$ ipython --no-banner

In [1]: import numpy as np

In [2]: np.set_printoptions(suppress=True, linewidth=160)

In [3]: def rd(a):
   ...:     return np.round(a, 2) + 0
   ...: 

In [4]: F = np.load("sample15.npy")

In [5]: F
Out[5]: 
array([[  0,  -4,  10,  -3],
       [  4,   0,   8,  -1],
       [-10,  -8,   0,   0],
       [  3,   1,   0,   0]])

In [6]: np.argsort(-np.linalg.norm(F, axis=0).round(6), kind="stable")[:3]
Out[6]: array([2, 0, 1])

In [7]: round(np.log10(np.linalg.cond(F)))
Out[7]: 1

In [8]: rd(np.abs(np.linalg.svd(F)[2][-1]))
Out[8]: array([0.01, 0.03, 0.22, 0.97])

In [9]: rd(np.linalg.norm(F, 2) / np.linalg.norm(F))
Out[9]: np.float64(0.71)

In [10]: other = np.array([[-1, 1], [-1, 2], [-1, -4], [-2, 3]])

In [11]: other.T @ F.T
Out[11]: 
array([[  0, -10,  18,  -4],
       [-57, -31, -26,   5]])

In [12]: np.einsum("ik,kj->ij", F, other)
Out[12]: 
array([[  0, -57],
       [-10, -31],
       [ 18, -26],
       [ -4,   5]])

In [13]: np.einsum("ij,ij->i", F, F)
Out[13]: array([125,  81, 164,  10])

In [14]: np.linalg.matrix_rank(np.vstack([F, other.T]))
Out[14]: np.int64(4)

In [15]: arr = np.loadtxt("block3.csv", delimiter=",")

In [16]: arr
Out[16]: 
array([[0., 1., 1., 1.],
       [1., 0., 1., 1.],
       [1., 1., 0., 1.],
       [1., 1., 1., 0.]])

In [17]: rd(np.linalg.eigvalsh(arr).min())
Out[17]: np.float64(-1.0)

In [18]: [round(float(np.linalg.det(arr[:i, :i])), 2) + 0 for i in range(1, 5)]
Out[18]: [0.0, -1.0, 2.0, -3.0]

In [19]: vec = np.array([-2, 1, -1, 1])

In [20]: target = F @ vec

In [21]: beta, lr = np.zeros(4), 1 / np.linalg.norm(F, 2) ** 2

In [22]: for i in range(3):
    ...:     beta -= lr * F.T @ (F @ beta - target)
    ...:     if i % 1 == 0: print(i, round(np.linalg.norm(F @ beta - target), 2))
    ...: 
0 1.77
1 1.76
2 1.75

In [23]: rd(np.linalg.cond(F))
Out[23]: np.float64(13.5)

In [24]: Q, _ = np.linalg.qr(np.array([[-0.4, -1.9, -0.3, 1.1],
    ...:     [1.2, -0.8, 1.1, 2.2],
    ...:     [-0.8, 0.7, 0.0, -1.4],
    ...:     [-2.1, -0.9, 0.4, -0.1]]))

In [25]: w = np.array([3, -1, 2, 2])

In [26]: mat = Q @ np.diag(w) @ Q.T

In [27]: rd(mat)
Out[27]: 
array([[ 0.14, -1.1 ,  0.91, -0.43],
       [-1.1 ,  1.65,  0.33, -0.68],
       [ 0.91,  0.33,  1.7 ,  0.51],
       [-0.43, -0.68,  0.51,  2.5 ]])

In [28]: # symmetric, so the eigenvalues are real

In [29]: P = np.triu(np.array([[5, 2, 0, 2], [0, 0, 2, 7], [9, 1, 4, 7], [3, 9, 3, 4]]), 1) + np.eye(4)

In [30]: other = P @ mat @ np.linalg.inv(P)

In [31]: np.linalg.matrix_rank(other)
Out[31]: np.int64(4)

In [32]: rd(np.linalg.det(other))
Out[32]: np.float64(-12.0)

In [33]: rd(np.poly(other))
Out[33]: array([  1.,  -6.,   9.,   4., -12.])

In [34]: w, evecs = np.linalg.eigh(mat)

In [35]: vec = np.array([-1, -3, -3, 2])

In [36]: rd(vec @ mat @ vec)
Out[36]: np.float64(48.89)

In [37]: (np.sign(evecs[:, -1].round(6)) == np.sign(evecs[0, -1].round(6))).astype(int)
Out[37]: array([1, 0, 1, 1])

In [38]: rd(vec @ mat @ vec / (vec @ vec)), rd(w[0]), rd(w[-1])
Out[38]: (np.float64(2.13), np.float64(-1.0), np.float64(3.0))

In [39]: rd(np.linalg.eigvalsh(mat[1:, 1:]))
Out[39]: array([0.9 , 2.  , 2.95])

In [40]: C2 = mat.T @ mat

In [41]: np.linalg.matrix_rank(C2)
Out[41]: np.int64(4)

In [42]: rd(np.linalg.svd(mat, compute_uv=False) ** 2)
Out[42]: array([9., 4., 4., 1.])

In [43]: np.trace(C2), rd((mat ** 2).sum())
Out[43]: (np.float64(18.0), np.float64(18.0))

In [44]: rd(C2)
Out[44]: 
array([[ 2.24, -1.39,  1.1 ,  0.07],
       [-1.39,  4.52, -0.25, -2.2 ],
       [ 1.1 , -0.25,  4.09,  1.52],
       [ 0.07, -2.2 ,  1.52,  7.15]])

In [45]: (mat @ mat.T).shape
Out[45]: (4, 4)

In [46]: np.allclose(C2, C2.T)
Out[46]: True

In [47]: E = np.array([[-2, 0, -2, 0, -2, 0],
    ...:     [2, -2, 2, -2, 2, -2],
    ...:     [1, -1, 1, -1, 1, -1],
    ...:     [-2, 0, -2, 0, -2, 0],
    ...:     [2, -2, 2, -2, 2, -2],
    ...:     [1, -1, 1, -1, 1, -1]])

In [48]: np.linalg.matrix_rank(E, rtol=0.1)
Out[48]: np.int64(2)

In [49]: np.argsort(-np.linalg.norm(E, axis=0).round(6), kind="stable")[:3]
Out[49]: array([0, 2, 4])

In [50]: [round(float(x), 2) for x in np.linalg.svd(E, compute_uv=False)[:3]]
Out[50]: [8.62, 3.11, 0.0]

In [51]: u = np.array([1, 2, 2])

In [52]: np.array([np.convolve(row, u, "same") for row in E])
Out[52]: 
array([[-4, -6, -4, -6, -4, -4],
       [ 2,  2, -2,  2, -2,  0],
       [ 1,  1, -1,  1, -1,  0],
       [-4, -6, -4, -6, -4, -4],
       [ 2,  2, -2,  2, -2,  0],
       [ 1,  1, -1,  1, -1,  0]])

In [53]: np.correlate(E[5], E[4], "full")
Out[53]: array([ -2,   4,  -6,   8, -10,  12, -10,   8,  -6,   4,  -2])

In [54]: np.polyval(u, E[5])
Out[54]: array([5, 1, 5, 1, 5, 1])

In [55]: np.cross(E[5, :3], E[4, :3])
Out[55]: array([0, 0, 0])

In [56]: left, s, Vh = np.linalg.svd(E)

In [57]: evecs = Vh[:(s > 1e-8).sum()]

In [58]: rng = np.random.default_rng(52)

In [59]: vec = E[1] + 4 * E[4] + rng.integers(2) * np.eye(6)[4]

In [60]: vec
Out[60]: array([ 10., -10.,  10., -10.,  11., -10.])

In [61]: np.allclose(evecs.T @ evecs @ vec, vec)
Out[61]: False

In [62]: rd(np.linalg.norm(vec - evecs.T @ evecs @ vec))
Out[62]: np.float64(0.82)

In [63]: np.linalg.matrix_rank(np.vstack([E, vec]))
Out[63]: np.int64(3)

In [64]: np.unique(E.round(6), axis=0).shape
Out[64]: (3, 6)

In [65]: np.allclose(E[:-1].T @ np.linalg.lstsq(E[:-1].T, E[-1])[0], E[-1])
Out[65]: True
